% python3 -q
>>> import numpy as np
>>> from numpy import linalg as LA
>>> np.set_printoptions(precision=3, suppress=True, linewidth=160)
>>> rd = lambda a: np.round(a, 3) + 0
>>> rng = np.random.default_rng(964691)
>>> m1 = np.eye(5, dtype=int)[rng.permutation(5)]
>>> print(m1)
[[0 1 0 0 0]
 [0 0 0 0 1]
 [1 0 0 0 0]
 [0 0 1 0 0]
 [0 0 0 1 0]]
>>> print(m1 @ np.ones(5))
[1. 1. 1. 1. 1.]
>>> print(LA.matrix_power(m1, 100))
[[1 0 0 0 0]
 [0 1 0 0 0]
 [0 0 1 0 0]
 [0 0 0 1 0]
 [0 0 0 0 1]]
>>> print(rd(np.sort(np.abs(LA.eigvals(m1)))[::-1]))
[1. 1. 1. 1. 1.]
>>> print(LA.matrix_power(m1, 2))
[[0 0 0 0 1]
 [0 0 0 1 0]
 [0 1 0 0 0]
 [1 0 0 0 0]
 [0 0 1 0 0]]
>>> p = np.eye(5)[3]
>>> for _ in range(3):
...     p = p @ m1
...     print(p.round(3))
... 
[0. 0. 1. 0. 0.]
[1. 0. 0. 0. 0.]
[0. 1. 0. 0. 0.]
>>> O, r_ = LA.qr(m1)
>>> print(abs(r_[0, 0]), rd(LA.norm(m1[:, 0])))
1.0 1.0
>>> print(np.abs(np.diag(r_)))
[1. 1. 1. 1. 1.]
>>> print(r_)
[[-1.  0.  0.  0.  0.]
 [ 0. -1.  0.  0.  0.]
 [ 0.  0. -1.  0.  0.]
 [ 0.  0.  0. -1.  0.]
 [ 0.  0.  0.  0.  1.]]
>>> print(np.trace(O @ O.T))
5.0
>>> B = np.array([[2, -2], [0, 0], [-3, 5]])
>>> J = np.tile(B, (2, 3))
>>> print(J)
[[ 2 -2  2 -2  2 -2]
 [ 0  0  0  0  0  0]
 [-3  5 -3  5 -3  5]
 [ 2 -2  2 -2  2 -2]
 [ 0  0  0  0  0  0]
 [-3  5 -3  5 -3  5]]
>>> # row 3 repeats row 0
>>> x0 = np.array([5, -5, 5, -2, 4, 3])
>>> print(LA.norm(J @ x0) <= LA.norm(J, 2) * LA.norm(x0) + 1e-9)
True
>>> print(J @ np.ones(6))
[0. 0. 6. 0. 0. 6.]
>>> print(np.sign((J @ x0).round(6)))
[ 1  0 -1  1  0 -1]
>>> print(J * x0)
[[ 10  10  10   4   8  -6]
 [  0   0   0   0   0   0]
 [-15 -25 -15 -10 -12  15]
 [ 10  10  10   4   8  -6]
 [  0   0   0   0   0   0]
 [-15 -25 -15 -10 -12  15]]
>>> B = np.array([[-2, -2], [-2, -2], [-1, -1], [0, 2], [-3, -1], [1, 1]])
>>> print(np.vstack([J, B.T]).shape)
(8, 6)
>>> print(np.einsum("ij->j", J))
[-2  6 -2  6 -2  6]
>>> print(np.einsum("ik,kj->ij", J, B))
[[-10 -10]
 [  0   0]
 [ 13  17]
 [-10 -10]
 [  0   0]
 [ 13  17]]
>>> print(J @ B)
[[-10 -10]
 [  0   0]
 [ 13  17]
 [-10 -10]
 [  0   0]
 [ 13  17]]
>>> print(np.einsum("ik,kj->ji", J, B))
[[-10   0  13 -10   0  13]
 [-10   0  17 -10   0  17]]
>>> print(LA.matrix_rank(np.vstack([J, B.T])))
4
>>> print(rd(LA.norm(J, 2) / LA.norm(J)))
0.995
>>> print(LA.cond(J) > 100)
True
>>> print(np.argsort(-LA.norm(J, axis=0).round(6), kind="stable")[:3])
[1 3 5]
>>> print(LA.matrix_rank(J, rtol=0.1))
1
>>> left, sig, Vt = LA.svd(J)
>>> print(rd(sig))
[15.802  1.519  0.     0.     0.     0.   ]
>>> print(np.argmax(sig[:-1] / (sig[1:] + 1e-6)) + 1)
2
>>> B = left[:, :2] @ np.diag(sig[:2]) @ Vt[:2]
>>> print(LA.matrix_rank(B))
2
>>> print(rd(LA.norm(J - B) / LA.norm(J)))
0.0
>>> print(rd(LA.norm(J - B, 2)), rd(sig[2]))
0.0 0.0
>>> print(LA.matrix_rank(J, rtol=0.05))
2
>>> data = np.minimum.outer(np.arange(1, 4), np.arange(1, 4)) * 5
>>> print(data)
[[ 5  5  5]
 [ 5 10 10]
 [ 5 10 15]]
>>> # symmetric, so the eigenvalues are real
>>> P = np.triu(np.array([[3, -2, 0], [3, 0, 0], [-2, 2, -2]]), 1) + np.eye(3)
>>> B = P @ data @ LA.inv(P)
>>> print(rd(LA.det(B)))
125.0
>>> print(np.trace(B), np.trace(data))
30.0 30
>>> print(B)
[[ -5. -25. -15.]
 [  5.  20.  10.]
 [  5.  20.  15.]]
>>> print(P @ data - data @ P)
[[-10. -10. -20.]
 [  0.  10.   0.]
 [  0.  10.   0.]]
>>> print(rd(LA.det(2 * data)), rd(LA.det(data)))
1000.0 125.0
>>> print(rd(LA.eigvals(data).sum().real))
30.0
>>> print(np.einsum("ij,ji->", data, data))
650
>>> print(rd(LA.det(data.T)))
125.0
>>> O = m1.astype(float).copy()
>>> for j in range(5):
...     O[:, j] -= O[:, :j] @ (O[:, :j].T @ O[:, j])
...     O[:, j] /= LA.norm(O[:, j])
... 
>>> print(O)
[[0. 1. 0. 0. 0.]
 [0. 0. 0. 0. 1.]
 [1. 0. 0. 0. 0.]
 [0. 0. 1. 0. 0.]
 [0. 0. 0. 1. 0.]]
>>> print(O.T @ m1)
[[1. 0. 0. 0. 0.]
 [0. 1. 0. 0. 0.]
 [0. 0. 1. 0. 0.]
 [0. 0. 0. 1. 0.]
 [0. 0. 0. 0. 1.]]
>>> W0 = np.loadtxt("layer5.csv", delimiter=",")
>>> print(W0)
[[0. 0. 0. 0. 0. 0. 0. 1.]
 [0. 0. 0. 0. 0. 1. 0. 0.]
 [0. 0. 0. 0. 0. 1. 1. 0.]
 [0. 0. 0. 0. 0. 1. 0. 0.]
 [0. 0. 0. 0. 0. 1. 0. 0.]
 [0. 1. 1. 1. 1. 0. 1. 1.]
 [0. 0. 1. 0. 0. 1. 0. 0.]
 [1. 0. 0. 0. 0. 1. 0. 0.]]
>>> # rows 1 and 3 are equal
>>> left, sig, Vt = LA.svd(W0)
>>> vecs = Vt[:(sig > 1e-8).sum()]
>>> x0 = W0[0] + 4 * W0[1] + rng.integers(2) * np.eye(8)[0]
>>> print(x0)
[0. 0. 0. 0. 0. 4. 0. 1.]
>>> print(rd(vecs.T @ vecs))
[[1.    0.    0.    0.    0.    0.    0.    0.   ]
 [0.    0.333 0.    0.333 0.333 0.    0.    0.   ]
 [0.    0.    1.    0.    0.    0.    0.    0.   ]
 [0.    0.333 0.    0.333 0.333 0.    0.    0.   ]
 [0.    0.333 0.    0.333 0.333 0.    0.    0.   ]
 [0.    0.    0.    0.    0.    1.    0.    0.   ]
 [0.    0.    0.    0.    0.    0.    1.    0.   ]
 [0.    0.    0.    0.    0.    0.    0.    1.   ]]
>>> print(rd(np.diag(vecs.T @ vecs)))
[1.    0.333 1.    0.333 0.333 1.    1.    1.   ]
>>> print(rd(LA.norm(x0 - vecs.T @ vecs @ x0)))
0.0
